% ipython --no-banner

In [1]: import numpy as np

In [2]: np.set_printoptions(suppress=True, linewidth=200)

In [3]: mat = np.load("sample1.npy")

In [4]: mat
Out[4]: 
array([[ 2,  2,  2,  2,  2,  2,  2,  2,  2],
       [ 2,  4,  4,  4,  4,  4,  4,  4,  4],
       [ 2,  4,  6,  6,  6,  6,  6,  6,  6],
       [ 2,  4,  6,  8,  8,  8,  8,  8,  8],
       [ 2,  4,  6,  8, 10, 10, 10, 10, 10],
       [ 2,  4,  6,  8, 10, 12, 12, 12, 12],
       [ 2,  4,  6,  8, 10, 12, 14, 14, 14],
       [ 2,  4,  6,  8, 10, 12, 14, 16, 16],
       [ 2,  4,  6,  8, 10, 12, 14, 16, 18]])

In [5]: w, evecs = np.linalg.eigh(mat)

In [6]: x = np.array([-9, -1, -6, 3, -8, -2, -7, -8, 4])

In [7]: np.abs(mat).sum(axis=1).max(), np.round(np.abs(w).max(), 2)
Out[7]: (np.int64(90), np.float64(73.32))

In [8]: np.round(x @ mat @ x / (x @ x), 2), round(w[0], 2), round(float(w[-1]), 2)
Out[8]: (np.float64(21.26), np.float64(0.51), 73.32)

In [9]: x @ mat @ x
Out[9]: np.int64(6888)

In [10]: M, _ = np.linalg.qr(np.array([[-1.7, -0.2, 0.7, -0.1, 2.2, -0.2, -1.1],
    ...:     [-0.8, 0.1, 0.7, -1.4, -0.2, -1.3, -1.4],
    ...:     [0.3, 0.3, -0.2, 0.0, -0.9, -1.4, 0.4],
    ...:     [-0.6, -0.6, -1.4, 0.4, 0.9, 1.5, 0.2],
    ...:     [0.4, 1.1, 0.0, 1.1, 0.1, 1.1, 0.1],
    ...:     [-0.9, 0.3, 0.4, -0.7, 0.8, -1.6, -0.6],
    ...:     [0.9, 0.6, -0.4, -0.7, -0.5, 0.5, -0.1]]))

In [11]: M.round(2)
Out[11]: 
array([[-0.71, -0.16,  0.05,  0.22, -0.38, -0.05,  0.52],
       [-0.33, -0.22,  0.2 , -0.56,  0.42,  0.56,  0.05],
       [ 0.12, -0.17, -0.16, -0.09,  0.59, -0.53,  0.55],
       [-0.25,  0.34, -0.88, -0.07,  0.09,  0.17, -0.04],
       [ 0.17, -0.74, -0.29,  0.47,  0.09,  0.31, -0.07],
       [-0.38, -0.39, -0.1 , -0.27, -0.03, -0.53, -0.58],
       [ 0.38, -0.28, -0.23, -0.58, -0.56,  0.01,  0.27]])

In [12]: np.round(np.linalg.pinv(M), 2)
Out[12]: 
array([[-0.71, -0.33,  0.12, -0.25,  0.17, -0.38,  0.38],
       [-0.16, -0.22, -0.17,  0.34, -0.74, -0.39, -0.28],
       [ 0.05,  0.2 , -0.16, -0.88, -0.29, -0.1 , -0.23],
       [ 0.22, -0.56, -0.09, -0.07,  0.47, -0.27, -0.58],
       [-0.38,  0.42,  0.59,  0.09,  0.09, -0.03, -0.56],
       [-0.05,  0.56, -0.53,  0.17,  0.31, -0.53,  0.01],
       [ 0.52,  0.05,  0.55, -0.04, -0.07, -0.58,  0.27]])

In [13]: print(np.round(np.linalg.svd(M, compute_uv=False), 2))
[1. 1. 1. 1. 1. 1. 1.]

In [14]: round(M[:, 2] @ M[:, 0], 2)
Out[14]: np.float64(-0.0)

In [15]: print(np.round(M @ M.T, 2) + 0)
[[1. 0. 0. 0. 0. 0. 0.]
 [0. 1. 0. 0. 0. 0. 0.]
 [0. 0. 1. 0. 0. 0. 0.]
 [0. 0. 0. 1. 0. 0. 0.]
 [0. 0. 0. 0. 1. 0. 0.]
 [0. 0. 0. 0. 0. 1. 0.]
 [0. 0. 0. 0. 0. 0. 1.]]

In [16]: F = np.load("test11.npy")

In [17]: print(F)
[[0 0 0 0 0]
 [4 5 0 0 0]
 [3 0 4 0 0]
 [0 2 3 5 0]
 [1 2 0 1 5]]

In [18]: np.allclose(F, F.T)
Out[18]: False

In [19]: F @ F
Out[19]: 
array([[ 0,  0,  0,  0,  0],
       [20, 25,  0,  0,  0],
       [12,  0, 16,  0,  0],
       [17, 20, 27, 25,  0],
       [13, 22,  3, 10, 25]])

In [20]: round(float(np.abs(np.linalg.eigvals(F)).max()), 2)
Out[20]: 5.0

In [21]: assert F == F.T
Traceback (most recent call last):
  Cell In[21], line 1
    assert F == F.T
ValueError: The truth value of an array with more than one element is ambiguous. Use a.any() or a.all()


In [22]: try:
    ...:     np.linalg.inv(F)
    ...: except np.linalg.LinAlgError as e:
    ...:     print("failed:", e)
    ...: 
failed: Singular matrix

In [23]: np.linalg.lstsq(F[:-1].T, F[-1])[2]
Out[23]: np.int32(3)

In [24]: np.unique(F.round(6), axis=0).shape
Out[24]: (5, 5)

In [25]: np.round(np.trace(np.linalg.pinv(F) @ F), 2)
Out[25]: np.float64(4.0)

In [26]: np.round(F @ np.linalg.pinv(F) @ F, 2) + 0
Out[26]: 
array([[0., 0., 0., 0., 0.],
       [4., 5., 0., 0., 0.],
       [3., 0., 4., 0., 0.],
       [0., 2., 3., 5., 0.],
       [1., 2., 0., 1., 5.]])

In [27]: m1 = np.load("x.npy")

In [28]: m1
Out[28]: 
array([[ 5,  9,  7, 12, 10,  4,  7, 16],
       [ 5,  9,  7, 12, 10,  4,  7, 16],
       [-1,  3,  1,  6,  4, -2,  1, 10],
       [-2,  2,  0,  5,  3, -3,  0,  9],
       [ 4,  8,  6, 11,  9,  3,  6, 15],
       [ 5,  9,  7, 12, 10,  4,  7, 16],
       [ 6, 10,  8, 13, 11,  5,  8, 17]])

In [29]: Uu, sig, Vt = np.linalg.svd(m1)

In [30]: evecs = Vt[:(sig > 1e-8).sum()]

In [31]: rng = np.random.default_rng(19)

In [32]: x = m1[0] + 5 * m1[4] + rng.integers(2) * np.eye(8)[3]

In [33]: x
Out[33]: array([25., 49., 37., 68., 55., 19., 37., 91.])

In [34]: np.round(evecs.T @ evecs, 2)
Out[34]: 
array([[ 0.26,  0.12,  0.19,  0.01,  0.08,  0.29,  0.19, -0.13],
       [ 0.12,  0.13,  0.12,  0.13,  0.13,  0.11,  0.12,  0.14],
       [ 0.19,  0.12,  0.15,  0.07,  0.1 ,  0.2 ,  0.15,  0.01],
       [ 0.01,  0.13,  0.07,  0.22,  0.16, -0.02,  0.07,  0.34],
       [ 0.08,  0.13,  0.1 ,  0.16,  0.14,  0.07,  0.1 ,  0.21],
       [ 0.29,  0.11,  0.2 , -0.02,  0.07,  0.33,  0.2 , -0.2 ],
       [ 0.19,  0.12,  0.15,  0.07,  0.1 ,  0.2 ,  0.15,  0.01],
       [-0.13,  0.14,  0.01,  0.34,  0.21, -0.2 ,  0.01,  0.61]])

In [35]: np.round(np.diag(evecs.T @ evecs), 2)
Out[35]: array([0.26, 0.13, 0.15, 0.22, 0.14, 0.33, 0.15, 0.61])

In [36]: round(float(np.linalg.norm(x - evecs.T @ evecs @ x)), 2)
Out[36]: 0.88

In [37]: data = np.load("w.npy")

In [38]: data
Out[38]: 
array([[ 0.,  3.,  0.,  2.,  1.,  2.,  0.],
       [ 3.,  8.,  0.,  6.,  3.,  6.,  0.],
       [ 0.,  0., -1.,  0.,  0.,  0.,  0.],
       [ 2.,  6.,  0.,  3.,  2.,  4.,  0.],
       [ 1.,  3.,  0.,  2.,  0.,  2.,  0.],
       [ 2.,  6.,  0.,  4.,  2.,  3.,  0.],
       [ 0.,  0.,  0.,  0.,  0.,  0., -1.]])

In [39]: w, evecs = np.linalg.eigh(data)

In [40]: (w > 1e-8).sum(), (w < -1e-8).sum()
Out[40]: (np.int64(1), np.int64(6))

In [41]: np.abs(evecs[:, -1]).round(6).argmax()
Out[41]: np.int64(1)

In [42]: print(np.unique(w.round(6) + 0, return_counts=True)[1])
[6 1]

In [43]: np.round(evecs @ np.diag(w) @ evecs.T, 2) + 0
Out[43]: 
array([[ 0.,  3.,  0.,  2.,  1.,  2.,  0.],
       [ 3.,  8.,  0.,  6.,  3.,  6.,  0.],
       [ 0.,  0., -1.,  0.,  0.,  0.,  0.],
       [ 2.,  6.,  0.,  3.,  2.,  4.,  0.],
       [ 1.,  3.,  0.,  2.,  0.,  2.,  0.],
       [ 2.,  6.,  0.,  4.,  2.,  3.,  0.],
       [ 0.,  0.,  0.,  0.,  0.,  0., -1.]])

In [44]: round(float(w.sum()), 2), np.trace(data)
Out[44]: (12.0, np.float64(12.0))

In [45]: print(np.round(np.linalg.eigvalsh(data @ data), 2))
[  1.   1.   1.   1.   1.   1. 324.]

In [46]: out = mat / np.linalg.norm(mat, axis=1, keepdims=True)

In [47]: cov = out @ out.T

In [48]: cov.round(2)
Out[48]: 
array([[1.  , 0.99, 0.97, 0.95, 0.94, 0.92, 0.91, 0.9 , 0.89],
       [0.99, 1.  , 0.99, 0.98, 0.96, 0.95, 0.94, 0.93, 0.92],
       [0.97, 0.99, 1.  , 0.99, 0.98, 0.97, 0.96, 0.95, 0.94],
       [0.95, 0.98, 0.99, 1.  , 1.  , 0.99, 0.98, 0.97, 0.96],
       [0.94, 0.96, 0.98, 1.  , 1.  , 1.  , 0.99, 0.98, 0.98],
       [0.92, 0.95, 0.97, 0.99, 1.  , 1.  , 1.  , 0.99, 0.99],
       [0.91, 0.94, 0.96, 0.98, 0.99, 1.  , 1.  , 1.  , 0.99],
       [0.9 , 0.93, 0.95, 0.97, 0.98, 0.99, 1.  , 1.  , 1.  ],
       [0.89, 0.92, 0.94, 0.96, 0.98, 0.99, 0.99, 1.  , 1.  ]])

In [49]: np.argwhere(np.triu(np.abs(cov) > 0.95, 1))
Out[49]: 
array([[0, 1],
       [0, 2],
       [0, 3],
       [1, 2],
       [1, 3],
       [1, 4],
       [1, 5],
       [2, 3],
       [2, 4],
       [2, 5],
       [2, 6],
       [3, 4],
       [3, 5],
       [3, 6],
       [3, 7],
       [3, 8],
       [4, 5],
       [4, 6],
       [4, 7],
       [4, 8],
       [5, 6],
       [5, 7],
       [5, 8],
       [6, 7],
       [6, 8],
       [7, 8]])

In [50]: (cov - 2 * np.eye(9)).round(6).argmax(axis=1)
Out[50]: array([1, 2, 3, 4, 5, 6, 7, 8, 7])

In [51]: feats = np.load("run10.npy")

In [52]: feats
Out[52]: 
array([[ 7.,  0.,  0.],
       [ 0., -3.,  2.],
       [ 0.,  3.,  3.]])

In [53]: x = np.array([-1, -1, -1])

In [54]: y = feats @ x

In [55]: y
Out[55]: array([-7.,  1., -6.])

In [56]: print(np.round(np.linalg.solve(feats, y + feats[:, 2]), 2))
[-1. -1.  0.]

In [57]: print(np.round(np.linalg.solve(feats, feats[:, 0]), 2))
[ 1. -0.  0.]

In [58]: np.round(np.linalg.solve(feats.T, feats[1]), 2) + 0
Out[58]: array([0., 1., 0.])

In [59]: blk = np.stack([feats, -2 * feats, feats[::-1]])

In [60]: print(blk.sum(axis=0))
[[-7.  3.  3.]
 [ 0.  0.  0.]
 [ 7. -3. -3.]]

In [61]: blk.shape
Out[61]: (3, 3, 3)

In [62]: (blk @ feats.T).shape
Out[62]: (3, 3, 3)

In [63]: r0 = np.array([4, -5, 4, 3, 0, 0, 4, 1])

In [64]: J = np.array([np.roll(r0, i) for i in range(8)])

In [65]: J
Out[65]: 
array([[ 4, -5,  4,  3,  0,  0,  4,  1],
       [ 1,  4, -5,  4,  3,  0,  0,  4],
       [ 4,  1,  4, -5,  4,  3,  0,  0],
       [ 0,  4,  1,  4, -5,  4,  3,  0],
       [ 0,  0,  4,  1,  4, -5,  4,  3],
       [ 3,  0,  0,  4,  1,  4, -5,  4],
       [ 4,  3,  0,  0,  4,  1,  4, -5],
       [-5,  4,  3,  0,  0,  4,  1,  4]])

In [66]: blk = np.stack([M, 2 * M, M[::-1]])

In [67]: np.round(np.linalg.norm(blk, axis=(1, 2)), 2)
Out[67]: array([2.65, 5.29, 2.65])

In [68]: np.round(np.einsum("bij,cij->bc", blk, blk), 2)
Out[68]: 
array([[ 7., 14.,  1.],
       [14., 28.,  2.],
       [ 1.,  2.,  7.]])

In [69]: np.linalg.matrix_rank(blk)
Out[69]: array([7, 7, 7])

In [70]: out = J / np.sqrt((J ** 2).mean(axis=1, keepdims=True))

In [71]: np.round(J - J.mean(axis=1, keepdims=True), 2)
Out[71]: 
array([[ 2.62, -6.38,  2.62,  1.62, -1.38, -1.38,  2.62, -0.38],
       [-0.38,  2.62, -6.38,  2.62,  1.62, -1.38, -1.38,  2.62],
       [ 2.62, -0.38,  2.62, -6.38,  2.62,  1.62, -1.38, -1.38],
       [-1.38,  2.62, -0.38,  2.62, -6.38,  2.62,  1.62, -1.38],
       [-1.38, -1.38,  2.62, -0.38,  2.62, -6.38,  2.62,  1.62],
       [ 1.62, -1.38, -1.38,  2.62, -0.38,  2.62, -6.38,  2.62],
       [ 2.62,  1.62, -1.38, -1.38,  2.62, -0.38,  2.62, -6.38],
       [-6.38,  2.62,  1.62, -1.38, -1.38,  2.62, -0.38,  2.62]])

In [72]: np.linalg.matrix_rank(J - J.mean(axis=1, keepdims=True))
Out[72]: np.int64(7)

In [73]: np.round(np.linalg.norm(out, axis=1), 2)
Out[73]: array([2.83, 2.83, 2.83, 2.83, 2.83, 2.83, 2.83, 2.83])
